$ ipython --no-banner

In [1]: import numpy as np

In [2]: import numpy.linalg as la

In [3]: np.set_printoptions(precision=3, suppress=True, linewidth=120)

In [4]: def tidy(a):
   ...:     return np.round(a, 3) + 0
   ...: 

In [5]: J = np.loadtxt("sample14.csv", delimiter=",")

In [6]: tidy(J)
Out[6]: 
array([[-14.278, -10.953,  -3.672,   2.745,  -9.268],
       [ -2.347,  -0.078,  -0.826,   1.196,   0.296],
       [ -2.033, -16.577,  -7.699,  -9.271, -14.28 ],
       [ -1.844,  -7.019,   1.549,   3.64 ,  -6.517],
       [ -9.9  , -10.283, -11.252,  -9.573,  -7.767],
       [ 10.311,   4.134,   6.87 ,   5.303,   2.986],
       [ -1.388,   3.746,  -0.997,   0.738,   3.876],
       [ 12.815,   2.874,   9.345,   7.245,   1.437],
       [  2.346,  -4.03 ,  -1.824,  -2.803,  -3.377],
       [-11.421,   6.135,  -0.698,   6.424,   6.288],
       [  1.112,   5.878,   2.89 ,   4.8  ,   5.323],
       [ -9.712,  -9.011,  -0.525,   4.751,  -7.95 ],
       [-14.747,  -9.682,  -8.182,  -2.955,  -7.493],
       [  4.246,  -6.593,   1.008,  -0.164,  -6.179],
       [ -2.794,   3.82 ,  -3.62 ,  -2.044,   4.311],
       [ 17.372,  21.872,  15.424,  14.334,  18.35 ],
       [ 13.264,   2.558,   9.016,   6.554,   1.174],
       [ -7.443,  -7.084,  -1.391,   2.566,  -6.083],
       [ -4.695,   4.938,  -1.054,   2.432,   5.07 ],
       [  5.917,   6.355,   4.607,   4.674,   5.448],
       [ -4.284,   1.847,  -7.776,  -6.97 ,   3.026],
       [ 22.259,  13.602,  16.745,  13.041,  10.335],
       [  2.058,   0.094,   0.847,   1.194,   0.148],
       [  3.299,   2.998,   3.185,   3.882,   2.543],
       [  3.608,  17.937,   8.232,  11.485,  15.878],
       [  8.265,   4.   ,   7.764,   7.533,   2.791],
       [  0.304,   0.807,  -6.931,  -8.255,   1.847],
       [ 15.902,   3.812,  23.451,  24.58 ,   0.45 ],
       [ -2.34 , -21.313,  -7.755,  -9.511, -18.7  ],
       [  7.683,   7.502,   5.603,   5.18 ,   6.357]])

In [7]: tidy(la.norm(J, 2) / la.norm(J))
Out[7]: np.float64(0.871)

In [8]: la.cond(J) > 100
Out[8]: np.True_

In [9]: B = np.array([[-2, -3], [-3, 1], [-2, -2], [-2, 3], [0, -2]])

In [10]: tidy(np.einsum("ij->j", J))
Out[10]: array([41.535, 12.286, 52.337, 82.75 , 10.319])

In [11]: rk = la.matrix_rank(J)

In [12]: rk
Out[12]: np.int64(4)

In [13]: null = la.svd(J)[2][rk:].T

In [14]: [int(la.matrix_rank(J[:i])) for i in range(1, len(J) + 1)]
Out[14]: 
[1,
 2,
 3,
 4,
 4,
 4,
 4,
 4,
 4,
 4,
 4,
 4,
 4,
 4,
 4,
 4,
 4,
 4,
 4,
 4,
 4,
 4,
 4,
 4,
 4,
 4,
 4,
 4,
 4,
 4]

In [15]: [int(la.matrix_rank(np.delete(J, i, axis=0))) for i in range(30)]
Out[15]: 
[4,
 4,
 4,
 4,
 4,
 4,
 4,
 4,
 4,
 4,
 4,
 4,
 4,
 4,
 4,
 4,
 4,
 4,
 4,
 4,
 4,
 4,
 4,
 4,
 4,
 4,
 4,
 4,
 4,
 4]

In [16]: [int(la.matrix_rank(J[:, :j + 1])) for j in range(5)]
Out[16]: [1, 2, 3, 4, 4]

In [17]: W0 = np.load("layer7.npy")

In [18]: W0
Out[18]: 
array([[0, 1, 0, 1, 0, 0],
       [1, 0, 1, 1, 0, 0],
       [0, 1, 0, 1, 0, 0],
       [1, 1, 1, 0, 0, 0],
       [0, 0, 0, 0, 0, 1],
       [0, 0, 0, 0, 1, 0]])

In [19]: rng = np.random.default_rng(7609)

In [20]: lab = rng.permutation(6)

In [21]: lab
Out[21]: array([5, 0, 1, 2, 3, 4])

In [22]: B = W0[lab][:, lab]

In [23]: B
Out[23]: 
array([[0, 0, 0, 0, 0, 1],
       [0, 0, 1, 0, 1, 0],
       [0, 1, 0, 1, 1, 0],
       [0, 0, 1, 0, 1, 0],
       [0, 1, 1, 1, 0, 0],
       [1, 0, 0, 0, 0, 0]])

In [24]: tidy(np.sort(np.abs(la.eigvals(B))))
Out[24]: array([0.   , 1.   , 1.   , 1.   , 1.562, 2.562])

In [25]: tidy(la.det(B)), tidy(la.det(W0[lab]))
Out[25]: (np.float64(0.0), np.float64(0.0))

In [26]: np.allclose(B, W0)
Out[26]: False
